>>> import numpy as np
>>> from numpy import linalg as LA
>>> np.set_printoptions(precision=3, suppress=True, linewidth=200)
>>> def rd(a):
...     return np.round(a, 3) + 0
... 
>>> other = np.array([[2, 2, -2], [2, -3, 0], [-1, 2, -3]])
>>> m1 = np.triu(other)
>>> print(m1)
[[ 2  2 -2]
 [ 0 -3  0]
 [ 0  0 -3]]
>>> # triangular: eigenvalues sit on the diagonal
>>> print(rd(np.sort(LA.eigvals(m1))))
[-3. -3.  2.]
>>> print([int(LA.matrix_rank(LA.matrix_power(m1, p))) for p in range(1, 4)])
[3, 3, 3]
>>> print(LA.matrix_power(m1 - np.diag(np.diag(m1)), 3))
[[0 0 0]
 [0 0 0]
 [0 0 0]]
>>> vals, V = LA.eig(m1)
>>> print(rd(np.sort(LA.eigvals(m1.T))))
[-3. -3.  2.]
>>> print(rd(np.sort(LA.eigvals(m1 @ m1))))
[4. 9. 9.]
>>> print(vals)
[ 2. -3. -3.]
>>> print(rd(np.sort(LA.eigvals(LA.inv(m1)))))
[-0.333 -0.333  0.5  ]
>>> print(m1 @ V[:, 0] - vals[0] * V[:, 0])
[0. 0. 0.]
>>> print(np.prod(vals))
18.0
>>> other = LA.inv(m1)
>>> print(rd(LA.det(m1) * LA.det(other)))
1.0
>>> print(np.allclose(other, m1.T))
False
>>> mat = np.load("arr.npy")
>>> print(mat)
[[1 0 0 1]
 [0 0 1 0]
 [0 1 0 0]
 [0 0 0 2]]
>>> # splits into 2 blocks
>>> print(rd(LA.norm(mat) ** 2 / LA.norm(mat, 2) ** 2))
1.528
>>> print(rd(LA.norm(mat[1], 1)), rd(LA.norm(mat[1], np.inf)))
1.0 1.0
>>> print(mat[1] @ mat[2])
0
>>> print(rd(LA.norm(mat, "nuc")))
5.162
>>> print(rd(LA.norm(mat, 2)))
2.288
>>> print(rd(LA.norm(mat, axis=0)))
[1.    1.    1.    2.236]
>>> M = np.array([[1.0, 0.0, 0.0], [0.0, 1.0, 0.0], [0.5, 0.0, 0.5]])
>>> left, sigma, Vh = LA.svd(M, full_matrices=False)
>>> print(rd(np.cumsum(sigma ** 2) / np.sum(sigma ** 2)))
[0.524 0.924 1.   ]
>>> print(rd(Vh @ Vh.T))
[[1. 0. 0.]
 [0. 1. 0.]
 [0. 0. 1.]]
>>> print(rd(sigma / sigma[0]))
[1.    0.874 0.382]
>>> print(rd(left.T @ left))
[[1. 0. 0.]
 [0. 1. 0.]
 [0. 0. 1.]]
>>> print(rd(np.abs(Vh[0])))
[0.973 0.    0.23 ]
>>> print(rd(left.T @ M @ Vh.T))
[[1.144 0.    0.   ]
 [0.    1.    0.   ]
 [0.    0.    0.437]]
>>> print(left.shape, sigma.shape, Vh.shape)
(3, 3) (3,) (3, 3)
>>> print(rd(sigma))
[1.144 1.    0.437]
